$ python3 -q
>>> import numpy as np
>>> np.set_printoptions(precision=2, suppress=True, linewidth=160, sign=" ")
>>> rd = lambda a: np.round(a, 2) + 0
>>> K = np.loadtxt("mat.csv", delimiter=",")
>>> rd(K)
array([[-1.06, -1.52, -0.07,  1.58, -0.86, -0.12,  0.56, -1.19, -0.75],
       [ 0.42, -0.15, -0.67, -0.52,  0.99,  1.34, -0.55,  1.88,  1.21],
       [-1.09, -1.69, -0.19,  1.64, -0.77,  0.1 ,  0.52, -0.98, -0.61],
       [-0.66, -0.35,  0.51,  0.89, -1.04, -1.09,  0.6 , -1.84, -1.18],
       [ 0.82,  1.96,  0.79, -1.33, -0.02, -1.27, -0.09, -0.56, -0.39],
       [-0.63, -0.29,  0.53,  0.85, -1.03, -1.13,  0.6 , -1.85, -1.19],
       [ 0.54,  0.09, -0.6 , -0.71,  1.02,  1.23, -0.58,  1.87,  1.21],
       [ 0.25, -0.47, -0.76, -0.26,  0.92,  1.47, -0.49,  1.84,  1.2 ],
       [-0.41,  0.17,  0.68,  0.51, -0.98, -1.35,  0.54, -1.88, -1.21],
       [-0.85, -0.84,  0.31,  1.22, -1.02, -0.76,  0.62, -1.68, -1.07],
       [-0.99, -1.24,  0.1 ,  1.45, -0.95, -0.42,  0.6 , -1.45, -0.92],
       [-0.9 , -2.01, -0.73,  1.44, -0.1 ,  1.15,  0.16,  0.35,  0.25],
       [-0.1 , -1.08, -0.88,  0.28,  0.72,  1.59, -0.35,  1.63,  1.07],
       [-0.4 , -1.52, -0.9 ,  0.74,  0.48,  1.57, -0.19,  1.3 ,  0.86],
       [-0.25,  0.48,  0.76,  0.26, -0.92, -1.47,  0.49, -1.84, -1.2 ],
       [ 0.05, -0.84, -0.84,  0.06,  0.82,  1.56, -0.41,  1.74,  1.14],
       [ 0.53,  0.08, -0.6 , -0.7 ,  1.02,  1.23, -0.58,  1.87,  1.21],
       [ 0.06, -0.83, -0.84,  0.05,  0.82,  1.56, -0.42,  1.74,  1.14],
       [-0.05,  0.83,  0.84, -0.05, -0.82, -1.56,  0.42, -1.74, -1.14],
       [-1.1 , -1.75, -0.23,  1.66, -0.73,  0.18,  0.5 , -0.9 , -0.56],
       [-1.06, -1.5 , -0.05,  1.57, -0.87, -0.14,  0.56, -1.21, -0.76],
       [ 0.57,  0.16, -0.58, -0.76,  1.03,  1.19, -0.58,  1.86,  1.2 ]])
>>> # rank 2
>>> Xc = K - K.mean(axis=0)
>>> V = np.linalg.svd(Xc)[2][:2]
>>> out = Xc - Xc @ V.T @ V
>>> rd(np.cov(Xc @ V.T, rowvar=False))
array([[ 6.63,  0.  ],
       [ 0.  ,  2.07]])
>>> rd(np.diag(V.T @ V))
array([ 0.13,  0.46,  0.09,  0.31,  0.12,  0.28,  0.04,  0.39,  0.16])
>>> rd(np.linalg.norm(out) / np.linalg.norm(Xc))
np.float64(0.0)
>>> np.linalg.norm(out, axis=1).round(6).argmax()
np.int64(0)
>>> rd(np.linalg.norm(K))
np.float64(14.07)
>>> rd(K.mean(axis=0))
array([-0.29, -0.56, -0.16,  0.45, -0.1 ,  0.22,  0.09, -0.05, -0.02])
>>> K.shape
(22, 9)
>>> K[22]
Traceback (most recent call last):
  File "<python-input-16>", line 1, in <module>
    K[22]
    ~^^^^
IndexError: index 22 is out of bounds for axis 0 with size 22
>>> rd(np.abs(K).max())
np.float64(2.01)
>>> np.linalg.rank(K)
Traceback (most recent call last):
  File "<python-input-18>", line 1, in <module>
    np.linalg.rank(K)
    ^^^^^^^^^^^^^^
AttributeError: module 'numpy.linalg' has no attribute 'rank'
>>> np.linalg.matrix_rank(K)
np.int64(2)
>>> vec = np.array([9, 5, 3, 8, 5, 9, 0, 4, 4])
>>> (K @ vec).argmax()
np.int64(16)
>>> rd(K @ np.eye(9)[5])
array([-0.12,  1.34,  0.1 , -1.09, -1.27, -1.13,  1.23,  1.47, -1.35, -0.76, -0.42,  1.15,  1.59,  1.57, -1.47,  1.56,  1.23,  1.56, -1.56,  0.18, -0.14,
        1.19])
>>> left, sv, vt = np.linalg.svd(K)
>>> V = vt[:(sv > 1e-8).sum()]
>>> rng = np.random.default_rng(97056)
>>> vec = K[21] + -1 * K[16] + rng.integers(2) * np.eye(9)[1]
>>> rd(vec)
array([ 0.04,  0.08,  0.03, -0.06,  0.01, -0.04, -0.01, -0.01, -0.01])
>>> rd(V.T @ V)
array([[ 0.13,  0.22,  0.04, -0.2 ,  0.08, -0.04, -0.06,  0.1 ,  0.06],
       [ 0.22,  0.46,  0.15, -0.35,  0.06, -0.22, -0.06, -0.02, -0.02],
       [ 0.04,  0.15,  0.09, -0.07, -0.05, -0.16,  0.02, -0.14, -0.09],
       [-0.2 , -0.35, -0.07,  0.31, -0.11,  0.08,  0.08, -0.12, -0.07],
       [ 0.08,  0.06, -0.05, -0.11,  0.12,  0.12, -0.07,  0.21,  0.13],
       [-0.04, -0.22, -0.16,  0.08,  0.12,  0.28, -0.05,  0.27,  0.18],
       [-0.06, -0.06,  0.02,  0.08, -0.07, -0.05,  0.04, -0.12, -0.07],
       [ 0.1 , -0.02, -0.14, -0.12,  0.21,  0.27, -0.12,  0.39,  0.25],
       [ 0.06, -0.02, -0.09, -0.07,  0.13,  0.18, -0.07,  0.25,  0.16]])
>>> rd(np.diag(V.T @ V))
array([ 0.13,  0.46,  0.09,  0.31,  0.12,  0.28,  0.04,  0.39,  0.16])
>>> gram = np.cov(K, rowvar=False)
>>> rd(np.corrcoef(K.T))
array([[ 1.  ,  0.74, -0.21, -0.99,  0.76,  0.32, -0.83,  0.65,  0.64],
       [ 0.74,  1.  ,  0.5 , -0.8 ,  0.13, -0.4 , -0.23, -0.03, -0.04],
       [-0.21,  0.5 ,  1.  ,  0.11, -0.79, -0.99,  0.72, -0.88, -0.88],
       [-0.99, -0.8 ,  0.11,  1.  , -0.69, -0.23,  0.76, -0.57, -0.56],
       [ 0.76,  0.13, -0.79, -0.69,  1.  ,  0.86, -0.99,  0.99,  0.99],
       [ 0.32, -0.4 , -0.99, -0.23,  0.86,  1.  , -0.8 ,  0.93,  0.93],
       [-0.83, -0.23,  0.72,  0.76, -0.99, -0.8 ,  1.  , -0.97, -0.96],
       [ 0.65, -0.03, -0.88, -0.57,  0.99,  0.93, -0.97,  1.  ,  1.  ],
       [ 0.64, -0.04, -0.88, -0.56,  0.99,  0.93, -0.96,  1.  ,  1.  ]])
>>> rd(np.linalg.eigvalsh(gram)[::-1])
array([ 6.63,  2.07,  0.  ,  0.  ,  0.  ,  0.  ,  0.  ,  0.  ,  0.  ])
>>> np.argwhere(np.triu(np.abs(np.corrcoef(K.T)) > 0.8, 1))
array([[ 0,  3],
       [ 0,  6],
       [ 1,  3],
       [ 2,  5],
       [ 2,  7],
       [ 2,  8],
       [ 4,  5],
       [ 4,  6],
       [ 4,  7],
       [ 4,  8],
       [ 5,  6],
       [ 5,  7],
       [ 5,  8],
       [ 6,  7],
       [ 6,  8],
       [ 7,  8]])
>>> gram.shape
(9, 9)
>>> A = np.array([[-3.17, 5.66, -7.61],
...     [-7.39, -5.58, -3.78],
...     [1.6, -1.72, -9.72],
...     [2.19, -6.8, 7.0],
...     [2.16, 5.16, 8.29],
...     [2.06, 8.98, -3.88],
...     [4.51, 1.34, 8.83],
...     [-6.21, -7.77, 1.02],
...     [8.49, 2.95, -4.39],
...     [9.18, 3.87, 0.83],
...     [6.81, -5.73, -4.56],
...     [6.97, 2.61, 6.68],
...     [7.43, -6.67, 0.58],
...     [-3.37, -6.12, 7.15],
...     [2.77, -4.63, 8.42],
...     [-7.8, 3.81, 4.97],
...     [6.7, -5.77, -4.68],
...     [6.37, 7.66, -0.87],
...     [8.64, -3.07, -3.98],
...     [-4.73, 4.08, -7.81],
...     [-2.26, -0.89, -9.7]])
>>> gram = np.cov(A, rowvar=False)
>>> np.median(A, axis=0)
array([ 2.19, -0.89, -0.87])
>>> rd(gram)
array([[31.7 ,  2.05,  2.38],
       [ 2.05, 28.92, -3.43],
       [ 2.38, -3.43, 40.1 ]])
>>> np.argwhere(np.triu(np.abs(np.corrcoef(A.T)) > 0.8, 1))
array([], shape=(0, 2), dtype=int64)
>>> rd(np.polyfit(A[:, 0], A[:, 2], 1))
array([ 0.07, -0.49])
>>> rd(np.corrcoef(A.T))
array([[ 1.  ,  0.07,  0.07],
       [ 0.07,  1.  , -0.1 ],
       [ 0.07, -0.1 ,  1.  ]])
>>> gram.shape
(3, 3)
>>> r0, v = A[5], A[1]
>>> rd(r0 @ v)
np.float64(-50.67)
>>> p = (r0 @ v) / (r0 @ r0) * r0
>>> rd(v - p)
array([-6.35, -1.03, -5.75])
>>> rd(p)
array([-1.04, -4.55,  1.97])
>>> rd(np.linalg.norm(r0 + v) ** 2 + np.linalg.norm(r0 - v) ** 2)
np.float64(399.95)
>>> rd((v - p) @ r0)
np.float64(0.0)
>>> X = np.loadtxt("layer5.csv", delimiter=",")
>>> X
array([[ 2.,  1.,  3.,  9.,  6.,  3., -1.,  4.,  5., -3.,  1., -1.,  2.],
       [ 2.,  4.,  6.,  0.,  7.,  7., -2., -1.,  5.,  2., -4., -4.,  2.],
       [ 5.,  3.,  4.,  5.,  4.,  9.,  5., -4.,  3., -1.,  1., -4.,  0.],
       [ 6.,  5.,  6.,  5.,  9.,  6.,  4., -5., -2.,  5.,  4., -2.,  5.],
       [ 6.,  8.,  1.,  6.,  0.,  8.,  3.,  5.,  5.,  3.,  1., -2., -3.],
       [ 6.,  9.,  4.,  4.,  9.,  1.,  2., -4.,  1.,  1., -1.,  5.,  0.],
       [ 0.,  0.,  0.,  0.,  0.,  0.,  4.,  0., -4., -2.,  2.,  5., -5.],
       [ 0.,  0.,  0.,  0.,  0.,  0., -5.,  4.,  0.,  2., -5.,  3.,  0.],
       [ 0.,  0.,  0.,  0.,  0.,  0.,  4., -1.,  4., -4.,  1.,  5.,  0.],
       [ 0.,  0.,  0.,  0.,  0.,  0., -5.,  4., -1.,  1., -5.,  3., -2.],
       [ 0.,  0.,  0.,  0.,  0.,  0.,  5.,  2.,  3., -3.,  2.,  4., -5.],
       [ 0.,  0.,  0.,  0.,  0.,  0.,  5.,  3.,  3.,  0.,  5., -1., -1.],
       [ 0.,  0.,  0.,  0.,  0.,  0.,  4.,  3.,  2., -2.,  4., -4.,  4.]])
>>> labels = rng.permutation(13)
>>> out = X[:, labels] * rng.choice([-1, 1], 13)
>>> out
array([[-4., -1., -1.,  2.,  2., -9., -3.,  5., -6., -1., -1.,  3.,  3.],
       [ 1., -2.,  4.,  2.,  2., -0., -6.,  5., -7., -4., -4.,  7., -2.],
       [ 4.,  5., -1.,  0.,  5., -5., -4.,  3., -4., -3., -4.,  9.,  1.],
       [ 5.,  4., -4.,  5.,  6., -5., -6., -2., -9., -5., -2.,  6., -5.],
       [-5.,  3., -1., -3.,  6., -6., -1.,  5., -0., -8., -2.,  8., -3.],
       [ 4.,  2.,  1.,  0.,  6., -4., -4.,  1., -9., -9.,  5.,  1., -1.],
       [-0.,  4., -2., -5.,  0., -0., -0., -4., -0., -0.,  5.,  0.,  2.],
       [-4., -5.,  5.,  0.,  0., -0., -0.,  0., -0., -0.,  3.,  0., -2.],
       [ 1.,  4., -1.,  0.,  0., -0., -0.,  4., -0., -0.,  5.,  0.,  4.],
       [-4., -5.,  5., -2.,  0., -0., -0., -1., -0., -0.,  3.,  0., -1.],
       [-2.,  5., -2., -5.,  0., -0., -0.,  3., -0., -0.,  4.,  0.,  3.],
       [-3.,  5., -5., -1.,  0., -0., -0.,  3., -0., -0., -1.,  0., -0.],
       [-3.,  4., -4.,  4.,  0., -0., -0.,  2., -0., -0., -4.,  0.,  2.]])
>>> left, _, vt = np.linalg.svd(X.T @ out)
>>> labels
array([  7,   6,  10,  12,   0,   3,   2,   8,   4,   1,  11,   5,   9])
